% ipython --no-banner

In [1]: import numpy as np

In [2]: np.set_printoptions(suppress=True, linewidth=120)

In [3]: def rd(a):
   ...:     return np.round(a, 2) + 0
   ...: 

In [4]: mat, _ = np.linalg.qr(np.array([[0.1, -1.1, 0.6, -1.6],
   ...:     [0.8, 0.7, 0.7, -0.6],
   ...:     [1.2, 0.0, 0.8, -0.6],
   ...:     [-2.2, -0.9, -0.7, -0.2]]))

In [5]: print(rd(mat))
[[-0.04  0.88 -0.21  0.42]
 [-0.3  -0.33 -0.87  0.22]
 [-0.46  0.33 -0.17 -0.81]
 [ 0.84  0.1  -0.42 -0.34]]

In [6]: x0 = np.array([-8, 7, 7, -8])

In [7]: print(rd(np.linalg.norm(x0)), rd(np.linalg.norm(mat @ x0)))
15.03 15.03

In [8]: print(rd(np.linalg.det(mat)))
-1.0

In [9]: q = mat.astype(float).copy()

In [10]: for j in range(4):
    ...:     q[:, j] -= q[:, :j] @ (q[:, :j].T @ q[:, j])
    ...:     q[:, j] /= np.linalg.norm(q[:, j])
    ...: 

In [11]: print(rd(q))
[[-0.04  0.88 -0.21  0.42]
 [-0.3  -0.33 -0.87  0.22]
 [-0.46  0.33 -0.17 -0.81]
 [ 0.84  0.1  -0.42 -0.34]]

In [12]: F = np.load("sample16.npy")

In [13]: print(F)
[[16. -8.  8.]
 [14. -6.  8.]
 [-2.  2.  0.]]

In [14]: U, sig, vt = np.linalg.svd(F)

In [15]: V = vt[:(sig > 1e-8).sum()]

In [16]: rng = np.random.default_rng(232938)

In [17]: x0 = F[2] + 2 * F[1] + rng.integers(2) * np.eye(3)[0]

In [18]: print(x0)
[ 27. -10.  16.]

In [19]: print(np.allclose(V.T @ V @ x0, x0))
False

In [20]: print(rd(np.diag(V.T @ V)))
[0.67 0.67 0.67]

In [21]: print(np.linalg.matrix_rank(np.vstack([F, x0])))
3

In [22]: print(rd(V.T @ V))
[[ 0.67 -0.33  0.33]
 [-0.33  0.67  0.33]
 [ 0.33  0.33  0.67]]

In [23]: print(rd(np.linalg.norm(x0 - V.T @ V @ x0)))
0.58

In [24]: P = np.triu(np.array([[3, 2, 3, 4], [4, 5, 3, 1], [0, 3, 0, 4], [5, 2, 1, 3]]), 1) + np.eye(4)

In [25]: other = P @ mat @ np.linalg.inv(P)

In [26]: print(np.linalg.matrix_rank(other))
4

In [27]: print(rd(np.poly(other)))
[ 1.    0.88  0.   -0.88 -1.  ]

In [28]: print(np.unique(F.round(6), axis=0).shape)
(3, 3)

In [29]: print(rd(F @ np.linalg.pinv(F) @ F))
[[16. -8.  8.]
 [14. -6.  8.]
 [-2.  2.  0.]]

In [30]: U, sig, vt = np.linalg.svd(F)

In [31]: print(np.argmax(sig[:-1] / (sig[1:] + 1e-6)) + 1)
2

In [32]: print(rd(sig))
[26.17  1.83  0.  ]

In [33]: other = U[:, :2] @ np.diag(sig[:2]) @ vt[:2]

In [34]: print(rd(np.linalg.norm(F - other, 2)), rd(sig[2]))
0.0 0.0

In [35]: print(np.linalg.matrix_rank(other))
2

In [36]: print(np.linalg.matrix_rank(F, rtol=0.05))
2

In [37]: print(rd(np.linalg.norm(F - other) / np.linalg.norm(F)))
0.0

In [38]: print(rd(other))
[[16. -8.  8.]
 [14. -6.  8.]
 [-2.  2.  0.]]

In [39]: M = np.load("x.npy")

In [40]: print(M)
[[-1.93 -0.73 -0.52]
 [ 2.26 -0.44 -0.36]
 [-0.97 -1.06 -0.78]
 [ 0.05 -0.4  -0.3 ]]

In [41]: print(rd(np.linalg.norm(M, axis=1)))
[2.13 2.33 1.63 0.5 ]

In [42]: print(rd(np.linalg.norm(M, "nuc")))
4.83

In [43]: print(rd(np.linalg.norm(M, 1)), rd(np.linalg.norm(M, np.inf)))
5.21 3.18

In [44]: print(rd(np.linalg.norm(M[1] - M[0])))
4.2

In [45]: print(rd(M[1] @ M[0]))
-3.85

In [46]: print(rd(np.linalg.norm(M, 2)))
3.19

In [47]: U, sig, vt = np.linalg.svd(M)

In [48]: print(np.argmax(sig[:-1] / (sig[1:] + 1e-6)) + 1)
2

In [49]: other = U[:, :2] @ np.diag(sig[:2]) @ vt[:2]

In [50]: print(np.linalg.matrix_rank(other))
2

In [51]: print(rd(np.linalg.norm(M - other) / np.linalg.norm(M)))
0.0

In [52]: print(rd(np.abs(M - other).max()))
0.0

In [53]: U, sig, vt = np.linalg.svd(M)

In [54]: V = vt[:(sig > 1e-8).sum()]

In [55]: x0 = M[2] + 5 * M[1] + rng.integers(2) * np.eye(3)[1]

In [56]: print(rd(x0))
[10.33 -3.26 -2.58]

In [57]: print(rd(np.linalg.norm(x0 - V.T @ V @ x0)))
0.0

In [58]: print(rd(V.T @ V))
[[ 1.    0.01 -0.01]
 [ 0.01  0.64  0.48]
 [-0.01  0.48  0.36]]

In [59]: print(np.allclose(M[:-1].T @ np.linalg.lstsq(M[:-1].T, M[-1])[0], M[-1]))
True

In [60]: np.linalg.inv(M)
LinAlgError: Last 2 dimensions of the array must be square


In [61]: print(rd(M @ np.linalg.pinv(M) @ M))
[[-1.93 -0.73 -0.52]
 [ 2.26 -0.44 -0.36]
 [-0.97 -1.06 -0.78]
 [ 0.05 -0.4  -0.3 ]]

In [62]: J = np.load("a.npy")

In [63]: print(J)
[[ 1.16  2.4  -1.2 ]
 [-2.37  0.9   2.1 ]
 [-1.39  1.3   1.9 ]
 [ 0.97 -0.1  -0.7 ]
 [-1.28 -1.2   0.9 ]
 [ 0.17 -1.1  -0.4 ]
 [-2.07 -0.5   2.  ]
 [ 0.26  0.    0.  ]
 [ 1.5  -2.   -1.5 ]
 [-0.14  1.2   0.  ]
 [ 0.71  0.   -1.  ]
 [ 0.27 -0.4  -0.4 ]
 [-0.01  1.2  -0.3 ]
 [ 0.62  0.5  -0.4 ]
 [-0.21 -1.1  -0.3 ]]

In [64]: q, R = np.linalg.qr(J)

In [65]: print(rd(q @ R))
[[ 1.16  2.4  -1.2 ]
 [-2.37  0.9   2.1 ]
 [-1.39  1.3   1.9 ]
 [ 0.97 -0.1  -0.7 ]
 [-1.28 -1.2   0.9 ]
 [ 0.17 -1.1  -0.4 ]
 [-2.07 -0.5   2.  ]
 [ 0.26  0.    0.  ]
 [ 1.5  -2.   -1.5 ]
 [-0.14  1.2   0.  ]
 [ 0.71  0.   -1.  ]
 [ 0.27 -0.4  -0.4 ]
 [-0.01  1.2  -0.3 ]
 [ 0.62  0.5  -0.4 ]
 [-0.21 -1.1  -0.3 ]]

In [66]: print(rd(np.abs(np.diag(R))))
[4.37 4.42 1.04]

In [67]: print(np.trace(q @ q.T))
3.0

In [68]: print(q.shape, R.shape)
(15, 3) (3, 3)

In [69]: print(rd(q.T @ q))
[[1. 0. 0.]
 [0. 1. 0.]
 [0. 0. 1.]]

In [70]: print(rd(abs(R[0, 0])), rd(np.linalg.norm(J[:, 0])))
4.37 4.37

In [71]: theta = np.radians(30)

In [72]: R = np.eye(3)

In [73]: R[0, 0] = R[2, 2] = np.cos(theta)

In [74]: R[0, 2], R[2, 0] = -np.sin(theta), np.sin(theta)

In [75]: print(rd(R))
[[ 0.87  0.   -0.5 ]
 [ 0.    1.    0.  ]
 [ 0.5   0.    0.87]]

In [76]: other = J @ R.T

In [77]: print(np.allclose(np.linalg.norm(J, axis=1), np.linalg.norm(other, axis=1)))
True

In [78]: print(rd(np.linalg.svd(J, compute_uv=False)), rd(np.linalg.svd(other, compute_uv=False)))
[6.14 4.38 0.75] [6.14 4.38 0.75]

In [79]: feats = np.loadtxt("layer18.csv", delimiter=",")

In [80]: print(feats)
[[0. 0. 0. 1.]
 [1. 0. 0. 0.]
 [0. 0. 1. 0.]
 [0. 1. 0. 0.]]

In [81]: print(rd(np.linalg.svd(feats, compute_uv=False)))
[1. 1. 1. 1.]

In [82]: print(rd(np.linalg.norm(feats, axis=0)))
[1. 1. 1. 1.]

In [83]: print(rd(np.linalg.pinv(feats)))
[[0. 1. 0. 0.]
 [0. 0. 0. 1.]
 [0. 0. 1. 0.]
 [1. 0. 0. 0.]]

In [84]: other = feats + rng.integers(-2, 3, (4, 1)) @ rng.integers(-2, 3, (1, 4))

In [85]: print(other)
[[ 2.  2. -4.  5.]
 [ 0. -1.  2. -2.]
 [-1. -1.  3. -2.]
 [ 2.  3. -4.  4.]]

In [86]: print(other - feats)
[[ 2.  2. -4.  4.]
 [-1. -1.  2. -2.]
 [-1. -1.  2. -2.]
 [ 2.  2. -4.  4.]]

In [87]: x0 = np.array([-1, -2, -3, 0])

In [88]: rhs = other @ x0

In [89]: print(rhs)
[ 6. -4. -6.  4.]

In [90]: print(rd(np.linalg.solve(other, rhs + other[:, 0])))
[ 0. -2. -3.  0.]

In [91]: np.linalg.solve(other, rhs[:-1])
ValueError: solve1: Input operand 1 has a mismatch in its core dimension 0, with gufunc signature (m,m),(m)->(m) (size 3 is different from 4)


In [92]: print(rd(np.linalg.solve(other, 2 * rhs)))
[-2. -4. -6.  0.]

In [93]: other = np.linalg.inv(feats)

In [94]: print((np.abs(other) > 1e-9).astype(int))
[[0 1 0 0]
 [0 0 0 1]
 [0 0 1 0]
 [1 0 0 0]]

In [95]: print(other)
[[0. 1. 0. 0.]
 [0. 0. 0. 1.]
 [0. 0. 1. 0.]
 [1. 0. 0. 0.]]

In [96]: print(rd(np.linalg.inv(other)))
[[0. 0. 0. 1.]
 [1. 0. 0. 0.]
 [0. 0. 1. 0.]
 [0. 1. 0. 0.]]

In [97]: print(rd(np.linalg.cond(feats)))
1.0

In [98]: print(rd(np.linalg.matrix_power(feats, 100)))
[[0. 0. 0. 1.]
 [1. 0. 0. 0.]
 [0. 0. 1. 0.]
 [0. 1. 0. 0.]]

In [99]: print(feats.sum(axis=1))
[1. 1. 1. 1.]

In [100]: pr = np.eye(4)[0]

In [101]: for _ in range(5):
     ...:     pr = pr @ feats
     ...:     print(pr.round(2))
     ...: 
[0. 0. 0. 1.]
[0. 1. 0. 0.]
[1. 0. 0. 0.]
[0. 0. 0. 1.]
[0. 1. 0. 0.]

In [102]: m1 = np.loadtxt("out13.csv", delimiter=",")

In [103]: print(rd(m1))
[[0.15 0.25 0.25 0.05]
 [0.25 0.42 0.42 0.08]
 [0.25 0.42 0.42 0.08]
 [0.05 0.08 0.08 0.02]]

In [104]: x0 = np.array([4, -3, 7, -5])

In [105]: print(rd(m1 @ x0))
[1.35 2.25 2.25 0.45]

In [106]: print(np.trace(m1))
1.0

In [107]: print(rd((x0 - m1 @ x0) @ (m1 @ x0)))
0.0

In [108]: E = np.array([[2, 0, 0], [-3, -1, 0], [-3, 3, 3]])

In [109]: x0 = np.array([2, 1, 2])

In [110]: rhs = E @ x0

In [111]: print(rhs)
[ 4 -7  3]

In [112]: print(rd(np.linalg.solve(E.T, E[0])))
[1. 0. 0.]

In [113]: print(rd(np.linalg.solve(E, rhs + E[:, 2])))
[2. 1. 3.]

In [114]: P = np.triu(np.array([[0, 1, 3], [3, 3, 0], [0, 1, 1]]), 1) + np.eye(3)

In [115]: other = P @ E @ np.linalg.inv(P)

In [116]: print(rd(np.linalg.det(other)))
-6.0

In [117]: print(np.trace(other), np.trace(E))
4.0 4

In [118]: print(P @ E - E @ P)
[[-12.   6.   3.]
 [  0.   3.   9.]
 [  0.   3.   9.]]

In [119]: print(rd(np.poly(other)))
[ 1. -4.  1.  6.]
